% python3 -q
>>> import numpy as np
>>> np.set_printoptions(precision=2, suppress=True, linewidth=160)
>>> rnd = lambda a: np.round(a, 2) + 0
>>> W0 = np.array([[12.38, 5.09, 1.94],
...     [10.03, 5.23, -3.53],
...     [-10.31, -2.93, -6.67],
...     [15.87, -3.25, 6.14],
...     [-3.99, -16.25, 3.41],
...     [-29.48, 6.75, 12.02],
...     [27.95, -4.36, 7.25],
...     [-31.33, 10.31, -4.26],
...     [-38.73, -11.88, -0.03],
...     [-50.81, 16.51, -1.73],
...     [32.09, 11.47, -2.91],
...     [-21.4, 9.56, -6.98],
...     [-18.18, 2.82, -0.63],
...     [-7.08, -8.01, -9.16]])
>>> q, vecs = np.linalg.qr(W0[:, :2])[0], np.linalg.qr(W0[:, 2:])[0]
>>> sigma = np.linalg.svd(q.T @ vecs, compute_uv=False)
>>> print((sigma > 0.9).sum())
0
>>> print(rnd(sigma))
[0.21]
>>> print(np.count_nonzero(W0))
42
>>> print(rnd(np.linalg.norm(W0)))
104.38
>>> print(rnd(W0.mean(axis=0)))
[-8.07  1.5  -0.37]
>>> print(np.linalg.matrix_rank(W0))
3
>>> A2 = np.array([[0, 1, 0], [-2, 1, -1], [-1, 0, 0]])
>>> X = np.triu(A2, 1)
>>> print(X)
[[ 0  1  0]
 [ 0  0 -1]
 [ 0  0  0]]
>>> print(rnd(np.linalg.norm(X, 2) / np.linalg.norm(X)))
0.71
>>> print(rnd(np.linalg.norm(X, axis=0)))
[0. 1. 1.]
>>> J = np.array([[0.9, -1.9, 0.3],
...     [-1.7, 0.5, 1.0],
...     [-0.9, -1.3, -0.8],
...     [-0.4, 0.2, 1.0]])
>>> print(J)
[[ 0.9 -1.9  0.3]
 [-1.7  0.5  1. ]
 [-0.9 -1.3 -0.8]
 [-0.4  0.2  1. ]]
>>> q, r_ = np.linalg.qr(J)
>>> print(rnd(q @ r_))
[[ 0.9 -1.9  0.3]
 [-1.7  0.5  1. ]
 [-0.9 -1.3 -0.8]
 [-0.4  0.2  1. ]]
>>> print(np.allclose(r_.T @ r_, J.T @ J))
True
>>> print(q.shape, r_.shape)
(4, 3) (3, 3)
>>> print(rnd(q))
[[-0.42 -0.71  0.51]
 [ 0.79 -0.02  0.39]
 [ 0.42 -0.7  -0.5 ]
 [ 0.19  0.03  0.58]]
>>> lab = W0[:, 0] > np.median(W0[:, 0])
>>> r0 = W0[lab].mean(axis=0) - W0[~lab].mean(axis=0)
>>> print(rnd(r0))
[41.07 -5.89  1.63]
>>> A2 = np.c_[J[:, :1] @ np.array([[8]]), np.array([-2, 0, 0, 0])]
>>> print(A2)
[[  7.2  -2. ]
 [-13.6   0. ]
 [ -7.2   0. ]
 [ -3.2   0. ]]
>>> print(rnd(np.linalg.lstsq(J, A2[:, 0])[0]))
[8. 0. 0.]
>>> print(rnd(np.linalg.norm(np.linalg.qr(J)[0].T @ A2, axis=0) ** 2 / ((A2 ** 2).sum(axis=0) + 1e-12)))
[1.   0.94]
>>> print(np.linalg.matrix_rank(A2))
2
>>> print([int(np.linalg.matrix_rank(np.linalg.matrix_power(X, p))) for p in range(1, 4)])
[2, 1, 0]
>>> q, vecs = np.linalg.qr(J[:, :1])[0], np.linalg.qr(J[:, 1:])[0]
>>> sigma = np.linalg.svd(q.T @ vecs, compute_uv=False)
>>> print(rnd(np.linalg.norm(q @ q.T - vecs @ vecs.T, 2)))
1.0
>>> F = np.load("case4.npy")
>>> print(F)
[[ 0  5  3]
 [ 0  2  3]
 [ 0  8  3]
 [ 0  5  3]
 [ 0  8  3]
 [ 0  8  3]
 [ 0  5  3]
 [ 0  5  3]
 [ 0  8  3]
 [ 0  8  3]
 [ 0  5  3]
 [ 0  2  3]
 [ 0  8  3]
 [ 0  5  3]
 [ 0  5  3]
 [ 0  5  3]
 [ 0  5  3]
 [ 0 11  3]
 [ 0  5  3]
 [ 0  2  3]]
>>> # row 3 repeats row 0
>>> U, sigma, Vh = np.linalg.svd(F, full_matrices=False)
>>> print(np.abs(U[:, 0]).round(6).argmax())
17
>>> print(rnd(np.sqrt((sigma ** 2).sum())), rnd(np.linalg.norm(F)))
30.77 30.77
>>> print(rnd(np.abs(Vh[0])))
[0.   0.91 0.42]
>>> print(rnd(sigma / sigma[0]))
[1.   0.15 0.  ]
>>> print(rnd(U.T @ F @ Vh.T))
[[30.44  0.    0.  ]
 [ 0.    4.53  0.  ]
 [ 0.    0.    0.  ]]
>>> r0, g = F[7], F[16]
>>> print(r0 @ r0)
34
>>> p = (r0 @ g) / (r0 @ r0) * r0
>>> print(np.outer(r0, g))
[[ 0  0  0]
 [ 0 25 15]
 [ 0 15  9]]
>>> print(rnd(np.linalg.norm(r0 + g) ** 2 + np.linalg.norm(r0 - g) ** 2))
136.0
>>> U, sigma, Vh = np.linalg.svd(X)
>>> vecs = Vh[:(sigma > 1e-8).sum()]
>>> rng = np.random.default_rng(19)
>>> vec = X[0] + 4 * X[1] + rng.integers(2) * np.eye(3)[2]
>>> print(vec)
[ 0.  1. -3.]
>>> print(np.diag(vecs.T @ vecs))
[0. 1. 1.]
>>> print(vecs.T @ vecs)
[[0. 0. 0.]
 [0. 1. 0.]
 [0. 0. 1.]]
